$ python -q
>>> import numpy as np
>>> np.set_printoptions(precision=2, suppress=True, linewidth=160)
>>> F = np.load("mat.npy")
>>> F
array([[4., 1., 1., 1., 1., 1., 1.],
       [1., 4., 1., 1., 1., 1., 1.],
       [1., 1., 4., 1., 1., 1., 1.],
       [1., 1., 1., 4., 1., 1., 1.],
       [1., 1., 1., 1., 4., 1., 1.],
       [1., 1., 1., 1., 1., 4., 1.],
       [1., 1., 1., 1., 1., 1., 4.]])
>>> vals, V = np.linalg.eigh(F)
>>> vec = np.array([8, -2, -1, -3, -7, -8, 4])
>>> V * np.sqrt(vals) @ V.T
array([[1.94, 0.2 , 0.2 , 0.2 , 0.2 , 0.2 , 0.2 ],
       [0.2 , 1.94, 0.2 , 0.2 , 0.2 , 0.2 , 0.2 ],
       [0.2 , 0.2 , 1.94, 0.2 , 0.2 , 0.2 , 0.2 ],
       [0.2 , 0.2 , 0.2 , 1.94, 0.2 , 0.2 , 0.2 ],
       [0.2 , 0.2 , 0.2 , 0.2 , 1.94, 0.2 , 0.2 ],
       [0.2 , 0.2 , 0.2 , 0.2 , 0.2 , 1.94, 0.2 ],
       [0.2 , 0.2 , 0.2 , 0.2 , 0.2 , 0.2 , 1.94]])
>>> V * np.maximum(vals, 0) @ V.T
array([[4., 1., 1., 1., 1., 1., 1.],
       [1., 4., 1., 1., 1., 1., 1.],
       [1., 1., 4., 1., 1., 1., 1.],
       [1., 1., 1., 4., 1., 1., 1.],
       [1., 1., 1., 1., 4., 1., 1.],
       [1., 1., 1., 1., 1., 4., 1.],
       [1., 1., 1., 1., 1., 1., 4.]])
>>> V * np.abs(vals) @ V.T
array([[4., 1., 1., 1., 1., 1., 1.],
       [1., 4., 1., 1., 1., 1., 1.],
       [1., 1., 4., 1., 1., 1., 1.],
       [1., 1., 1., 4., 1., 1., 1.],
       [1., 1., 1., 1., 4., 1., 1.],
       [1., 1., 1., 1., 1., 4., 1.],
       [1., 1., 1., 1., 1., 1., 4.]])
>>> X = np.load("x.npy")
>>> X
array([[0, 0, 2, 2],
       [0, 0, 1, 0],
       [0, 0, 0, 1],
       [0, 0, 0, 0]])
>>> P = np.triu(np.array([[4, 4, 4, 5], [1, 0, 3, 0], [1, 5, 2, 3], [3, 1, 2, 2]]), 1) + np.eye(4)
>>> out = P @ X @ np.linalg.inv(P)
>>> P @ X - X @ P
array([[ 0.,  0.,  4., -2.],
       [ 0.,  0.,  0.,  0.],
       [ 0.,  0.,  0.,  0.],
       [ 0.,  0.,  0.,  0.]])
>>> np.poly(out)
array([1., 0., 0., 0., 0.])
>>> np.linalg.matrix_rank(out)
np.int64(2)
>>> r = np.linalg.matrix_rank(X)
>>> r
np.int64(2)
>>> N = np.linalg.svd(X)[2][r:].T
>>> np.round(N @ N.T, 2) + 0
array([[1., 0., 0., 0.],
       [0., 1., 0., 0.],
       [0., 0., 0., 0.],
       [0., 0., 0., 0.]])
